>>> import numpy as np
>>> import numpy.linalg as la
>>> np.set_printoptions(precision=2, suppress=True, linewidth=120)
>>> W0 = np.load("test5.npy")
>>> W0
array([[ 0.34, -0.22, -0.81, -0.37, -0.22],
       [-0.22,  0.93, -0.27, -0.12, -0.07],
       [-0.81, -0.27,  0.01, -0.45, -0.27],
       [-0.37, -0.12, -0.45,  0.8 , -0.12],
       [-0.22, -0.07, -0.27, -0.12,  0.93]])
>>> vals, V = la.eigvalsh(W0)
Traceback (most recent call last):
  File "<python-input-5>", line 1, in <module>
    vals, V = la.eigvalsh(W0)
    ^^^^^^^
ValueError: too many values to unpack (expected 2)
>>> vals, V = la.eigh(W0)
>>> np.round(V.T @ W0 @ V, 2) + 0
array([[-1.,  0.,  0.,  0.,  0.],
       [ 0.,  1.,  0.,  0.,  0.],
       [ 0.,  0.,  1.,  0.,  0.],
       [ 0.,  0.,  0.,  1.,  0.],
       [ 0.,  0.,  0.,  0.,  1.]])
>>> la.svd(W0, compute_uv=False)
array([1., 1., 1., 1., 1.])
>>> la.eigvalsh(W0 @ W0)
array([1., 1., 1., 1., 1.])
>>> np.unique(vals.round(6) + 0, return_counts=True)[1]
array([1, 4])
>>> data = np.array([[0.05, 0.25, -0.8, 0.85],
...     [-0.04, -0.2, 0.64, -0.68],
...     [0.03, 0.15, -0.48, 0.51]])
>>> la.lstsq(data[:-1].T, data[-1])[2]
np.int32(1)
>>> data @ la.pinv(data) @ data
array([[ 0.05,  0.25, -0.8 ,  0.85],
       [-0.04, -0.2 ,  0.64, -0.68],
       [ 0.03,  0.15, -0.48,  0.51]])
>>> rng = np.random.default_rng(737785)
>>> E = rng.normal(size=(28, 5))
>>> E = 20 * E / la.norm(E, axis=1, keepdims=True)
>>> E
array([[-15.25,  -4.52,  10.34,  -5.94,  -2.22],
       [  9.53,  -1.47,  15.01,   1.76,  -8.87],
       [ 16.13,   5.3 ,  -1.75,   4.  ,   9.62],
       [  9.41,  12.4 ,   5.35,  10.91,  -3.16],
       [ -2.19,   5.8 ,  16.08,  -9.82,  -2.56],
       [ 14.86,   0.59,  -6.44,  11.38,  -2.78],
       [ -3.29, -18.66,  -0.47,   3.42,  -5.38],
       [-10.76,  -9.43,  -4.23, -13.16,  -2.02],
       [  1.58,  10.76, -12.48,   1.5 ,  11.12],
       [-11.54,   8.47,   9.38,  -2.37, -10.06],
       [-12.86,   1.16, -10.33,  10.63,  -3.66],
       [ -6.28,  14.22, -12.39,   0.71,  -2.09],
       [  4.2 ,   4.89,  10.6 , -14.16,  -6.77],
       [  9.33,   5.32, -12.03,   8.12,   8.61],
       [ -7.2 ,   9.65,   5.72, -14.91,  -0.42],
       [-13.05,   9.54,  -9.62,  -6.76,   0.56],
       [ -1.84, -19.18,  -1.06,  -4.92,   1.83],
       [-11.7 ,  -9.3 ,   2.72,  -6.75,  11.12],
       [ 12.9 ,   4.89,  13.49,   4.48,   2.73],
       [ -4.9 , -13.68,   6.29, -10.47,  -6.31],
       [  8.6 , -14.19,   5.02,   9.94,  -0.85],
       [ -2.43,  -8.48,  16.14,   5.4 ,   5.69],
       [ -5.03,   2.59, -14.57,  11.75,   4.2 ],
       [  2.9 ,   3.8 ,   8.75,  14.87,  -8.91],
       [ -9.61,  -4.95, -12.22,   8.64,   7.7 ],
       [  3.74, -10.58,  14.72,  -5.29,   5.44],
       [  0.11,  -1.58,  19.65,   2.78,  -1.95],
       [ 15.9 ,  -1.56, -11.99,   1.06,   0.3 ]])
>>> cov = np.cov(E, rowvar=False)
>>> cov.shape
(5, 5)
>>> round(float(np.corrcoef(E[:, 2], E[:, 0])[0, 1]), 2)
0.08
>>> Ac = E - E.mean(axis=0)
>>> V = la.svd(Ac)[2][:3]
>>> Y = Ac - Ac @ V.T @ V
>>> np.round(np.cov(Ac @ V.T, rowvar=False), 2) + 0
array([[143.79,   0.  ,   0.  ],
       [  0.  , 113.12,   0.  ],
       [  0.  ,   0.  ,  81.89]])
>>> np.diag(V.T @ V)
array([0.69, 0.98, 0.85, 0.4 , 0.07])
>>> la.norm(Y, axis=1).round(6).argmax()
np.int64(23)
>>> X = np.loadtxt("block13.csv", delimiter=",")
>>> X
array([[ 1.,  0.,  0.],
       [ 0.,  2.,  0.],
       [-1.,  0., -1.]])
>>> np.prod(np.diag(X)), np.round(la.det(X), 2)
(np.float64(-2.0), np.float64(-2.0))
>>> X @ X
array([[1., 0., 0.],
       [0., 4., 0.],
       [0., 0., 1.]])
>>> la.matrix_rank(X - X[0, 0] * np.eye(3))
np.int64(2)
>>> [int(la.matrix_rank(la.matrix_power(X, p))) for p in range(1, 4)]
[3, 3, 3]
>>> np.sort(la.eigvals(X))
array([-1.,  1.,  2.])
>>> idx = rng.permutation(3)
>>> Y = X[:, idx] * rng.choice([-1, 1], 3)
>>> Y
array([[-1.,  0., -0.],
       [-0.,  0., -2.],
       [ 1., -1., -0.]])
>>> left, _, Vt = la.svd(X.T @ Y)
>>> np.round(la.lstsq(X, Y)[0], 2) + 0
array([[-1.,  0.,  0.],
       [ 0.,  0., -1.],
       [ 0.,  1.,  0.]])
>>> idx
array([0, 2, 1])
